$ ipython --no-banner

In [1]: import numpy as np

In [2]: import numpy.linalg as la

In [3]: np.set_printoptions(precision=2, suppress=True, linewidth=160, legacy="1.25")

In [4]: K = np.load("dump.npy")

In [5]: K
Out[5]: 
array([[  4,   8,   6,   6],
       [  8, 101,  34,  90],
       [  6,  34,  17,  31],
       [  6,  90,  31,  82]])

In [6]: M2 = K[0, 0] * K[1:] - np.outer(K[1:, 0], K[0])

In [7]: M2
Out[7]: 
array([[  0, 340,  88, 312],
       [  0,  88,  32,  88],
       [  0, 312,  88, 292]])

In [8]: la.matrix_rank(M2), la.matrix_rank(K)
Out[8]: (2, 3)

In [9]: K[:, 0] / K[0, 0]
Out[9]: array([1. , 2. , 1.5, 1.5])

In [10]: w, vecs = la.eigh(K)

In [11]: x = np.array([0, -3, 3, -2])

In [12]: (np.sign(vecs[:, -1].round(6)) == np.sign(vecs[0, -1].round(6))).astype(int)
Out[12]: array([1, 1, 1, 1])

In [13]: vecs * np.maximum(w, 0) @ vecs.T
Out[13]: 
array([[  4.,   8.,   6.,   6.],
       [  8., 101.,  34.,  90.],
       [  6.,  34.,  17.,  31.],
       [  6.,  90.,  31.,  82.]])

In [14]: vecs * np.abs(w) @ vecs.T
Out[14]: 
array([[  4.,   8.,   6.,   6.],
       [  8., 101.,  34.,  90.],
       [  6.,  34.,  17.,  31.],
       [  6.,  90.,  31.,  82.]])

In [15]: la.eigvalsh(K[1:, 1:])
Out[15]: array([  0.98,   5.06, 193.96])

In [16]: Uu, s, Vt = la.svd(K)

In [17]: np.argmax(s[:-1] / (s[1:] + 1e-6)) + 1
Out[17]: 3

In [18]: M2 = Uu[:, :3] @ np.diag(s[:3]) @ Vt[:3]

In [19]: round(la.norm(K - M2) / la.norm(K), 2)
Out[19]: 0.0

In [20]: np.round(np.abs(K - M2).max(), 2)
Out[20]: 0.0
